$ python3 -q
>>> import numpy as np
>>> import numpy.linalg as la
>>> np.set_printoptions(suppress=True, linewidth=100)
>>> E = np.load("m.npy")
>>> print(E)
[[ 1.  1.  2. -2.  5.  4.]
 [-3.  0. -1.  0.  1.  3.]
 [ 3. -2.  0. -3.  2.  5.]
 [-1. -2.  2. -1.  3.  5.]
 [ 0.  0.  0.  0.  2.  1.]
 [ 0.  0.  0.  0.  2.  0.]]
>>> x0 = np.array([-5, -3, 3, -5, 5, -3])
>>> y = E @ x0
>>> c, lr = np.zeros(6), 1 / la.norm(E, 2) ** 2
>>> for i in range(50):
...     c -= lr * E.T @ (E @ c - y)
...     if i % 10 == 0: print(i, round(la.norm(E @ c - y), 2))
... 
0 16.06
10 6.37
20 4.44
30 3.62
40 3.13
>>> c.round(2)
array([-2.09, -0.48,  2.74,  1.1 ,  3.89,  0.38])
>>> round(float(la.cond(E)), 2)
42.0
>>> rng = np.random.default_rng(409830)
>>> labels = rng.permutation(6)
>>> labels
array([0, 1, 5, 4, 3, 2])
>>> M2 = E[labels][:, labels]
>>> np.diag(M2)
array([ 1.,  0.,  0.,  2., -1.,  0.])
>>> round(float(la.det(M2)), 2), round(float(la.det(E[labels])), 2)
(-168.0, -168.0)
>>> np.round(np.sort(np.abs(la.eigvals(M2))), 2)
array([0.73, 2.73, 2.92, 2.92, 3.14, 3.14])
>>> np.allclose(M2, E)
False
>>> x0 = np.array([5, 2, 8, 9, 7, 9])
>>> np.einsum("ij,j->i", E, x0)
array([76., 11., 43., 64., 23., 14.])
>>> E @ np.eye(6)[1]
array([ 1.,  0., -2., -2.,  0.,  0.])
>>> E @ x0
array([76., 11., 43., 64., 23., 14.])
>>> (E @ x0).argmax()
np.int64(0)
>>> la.norm(E @ x0) <= la.norm(E, 2) * la.norm(x0) + 1e-9
np.True_
